% python3 -q
>>> import numpy as np
>>> np.set_printoptions(precision=3, suppress=True, linewidth=140, legacy="1.25")
>>> def rnd(a):
...     return np.round(a, 3) + 0
... 
>>> F = np.load("w.npy")
>>> print(F)
[[ -1.561   1.214   3.71 ]
 [  1.113  -0.148   4.841]
 [ -7.706   3.013   3.355]
 [-10.703   2.662   2.053]
 [ -1.376   5.213   3.463]
 [  0.746  -2.657   4.707]
 [ -1.855   1.515   3.665]
 [ -9.223   3.002   1.263]
 [  0.431  -1.692   3.69 ]
 [  1.084  -2.161   4.298]]
>>> out = np.c_[F[:, :2] @ np.array([[1, -2], [-3, -1]]), np.array([0, -5, 3, -3, -1, 4, 4, -1, -5, -3])]
>>> print(rnd(out))
[[ -5.203   1.908   0.   ]
 [  1.557  -2.078  -5.   ]
 [-16.745  12.399   3.   ]
 [-18.689  18.744  -3.   ]
 [-17.015  -2.461  -1.   ]
 [  8.717   1.165   4.   ]
 [ -6.4     2.195   4.   ]
 [-18.229  15.444  -1.   ]
 [  5.507   0.83   -5.   ]
 [  7.567  -0.007  -3.   ]]
>>> print(np.linalg.matrix_rank(np.c_[F, out]))
4
>>> print(rnd(np.linalg.norm(np.linalg.qr(F)[0].T @ out, axis=0) ** 2 / ((out ** 2).sum(axis=0) + 1e-12)))
[1.    1.    0.043]
>>> print(rnd(np.linalg.norm(out - F @ np.linalg.lstsq(F, out)[0], axis=0)))
[ 0.     0.    10.309]
>>> print(np.linalg.matrix_rank(out))
3
>>> Xs = (F - F.mean(axis=0)) / F.std(axis=0)
>>> print(rnd(Xs.std(axis=0)))
[1. 1. 1.]
>>> beta = np.linalg.lstsq(np.delete(Xs, 0, axis=1), Xs[:, 0])[0]
>>> print(rnd(1 - np.var(Xs[:, 0] - np.delete(Xs, 0, axis=1) @ beta)))
0.792
>>> print(np.abs(beta).argmax())
1
>>> print(rnd(beta))
[-0.141  0.796]
>>> A = np.load("layer17.npy")
>>> print(A)
[[ 1.409  2.08   0.327]
 [-1.348 -2.239 -0.339]
 [ 4.16   6.501  1.111]
 [ 0.066 -0.013  0.061]
 [ 2.823  4.421  0.897]
 [ 4.216  6.622  1.235]
 [ 2.795  4.376  0.851]
 [ 2.697  4.408  0.719]
 [-4.154 -6.567 -1.191]
 [ 4.152  6.561  1.116]
 [ 0.006 -0.001 -0.012]
 [ 1.371  2.264  0.412]]
>>> r0, r1 = A[10], A[6]
>>> print(rnd(r0 @ r1))
0.002
>>> p = (r0 @ r1) / (r0 @ r0) * r0
>>> print(rnd(r1 - p))
[2.723 4.388 0.996]
>>> print(rnd(p))
[ 0.072 -0.012 -0.145]
>>> Q, evecs = np.linalg.qr(A[:, :1])[0], np.linalg.qr(A[:, 1:])[0]
>>> s = np.linalg.svd(Q.T @ evecs, compute_uv=False)
>>> print(rnd(np.degrees(np.arccos(s.clip(0, 1)))))
[1.005]
>>> print((s > 0.9).sum())
1
>>> print(rnd(s))
[1.]
>>> x0 = np.array([2, 1, -2])
>>> target = A @ x0
>>> print(rnd(np.linalg.solve(A.T @ A, A.T @ target)))
[ 2.  1. -2.]
>>> print(rnd(target))
[  4.244  -4.257  12.599  -0.003   8.273  12.584   8.264   8.364 -12.493  12.633   0.035   4.182]
>>> print(rnd(np.linalg.lstsq(A, target)[0]))
[ 2.  1. -2.]
>>> rng = np.random.default_rng(1365)
>>> target = target + 0.3 * rng.normal(size=12)
>>> print(rnd(target))
[  4.039  -4.395  12.589  -0.276   7.885  12.451   8.264   8.38  -11.867  12.531  -0.129   4.599]
>>> beta, *_ = np.linalg.lstsq(A, target)
>>> print(rnd(beta))
[-0.048  2.436 -2.926]
>>> print([round(float(np.linalg.norm(np.linalg.solve(A.T @ A + lam * np.eye(3), A.T @ target))), 2) for lam in (0, 1, 10, 100)])
[3.81, 1.57, 1.53, 1.22]
>>> print(rnd(A.T @ (target - A @ beta)))
[0. 0. 0.]
>>> W0 = np.load("test1.npy")
>>> print(W0)
[[ 0.129 -0.129  0.   ]
 [ 0.02  -0.02   0.   ]
 [ 0.02  -0.02   0.   ]
 [ 0.119 -0.119  0.   ]
 [-0.06   0.06   0.   ]
 [-0.06   0.06   0.   ]
 [ 0.149 -0.149  0.   ]
 [-0.168  0.168  0.   ]
 [ 0.02  -0.02   0.   ]
 [ 0.03  -0.03   0.   ]
 [-0.11   0.11   0.   ]
 [-0.119  0.119  0.   ]
 [-0.01   0.01   0.   ]]
>>> # rows and columns are dependent
>>> print(np.linalg.lstsq(W0[:-1].T, W0[-1])[2])
1
>>> print(np.abs(np.diag(np.linalg.qr(W0)[1])) > 1e-9)
[ True False False]
>>> print(rnd(np.trace(np.linalg.pinv(W0) @ W0)))
1.0
>>> print(np.unique(W0.round(6), axis=0).shape)
(10, 3)
>>> out = W0 / np.linalg.norm(W0, axis=1, keepdims=True)
>>> gram = out @ out.T
>>> print(rnd(gram[0]))
[ 1.  1.  1.  1. -1. -1.  1. -1.  1.  1. -1. -1. -1.]
>>> Uu, s, Vt = np.linalg.svd(W0, full_matrices=False)
>>> print(rnd(np.abs(Vt[0])))
[0.707 0.707 0.   ]
>>> print((s > 1e-8).sum())
1
>>> print(rnd(Vt @ Vt.T))
[[1. 0. 0.]
 [0. 1. 0.]
 [0. 0. 1.]]
>>> print(rnd(Uu.T @ W0 @ Vt.T))
[[0.484 0.    0.   ]
 [0.    0.    0.   ]
 [0.    0.    0.   ]]
>>> print(rnd(np.sqrt((s ** 2).sum())), rnd(np.linalg.norm(W0)))
0.484 0.484
>>> print(rnd(Uu.T @ Uu))
[[1. 0. 0.]
 [0. 1. 0.]
 [0. 0. 1.]]
>>> gram = W0.T @ W0
>>> print(rnd(np.trace(gram)), rnd((W0 ** 2).sum()))
0.234 0.234
>>> print(np.linalg.matrix_rank(gram))
1
>>> print(np.allclose(gram, gram.T))
True
>>> print(rnd(np.linalg.eigvalsh(gram)[::-1]))
[0.234 0.    0.   ]
>>> print(rnd(np.linalg.svd(W0, compute_uv=False) ** 2))
[0.234 0.    0.   ]
>>> Uu, s, Vt = np.linalg.svd(W0)
>>> evecs = Vt[:(s > 1e-8).sum()]
>>> x0 = W0[0] + 2 * W0[1] + rng.integers(2) * np.eye(3)[0]
>>> print(x0)
[ 0.169 -0.169  0.   ]
>>> print(rnd(np.diag(evecs.T @ evecs)))
[0.5 0.5 0. ]
>>> print(rnd(np.linalg.norm(x0 - evecs.T @ evecs @ x0)))
0.0
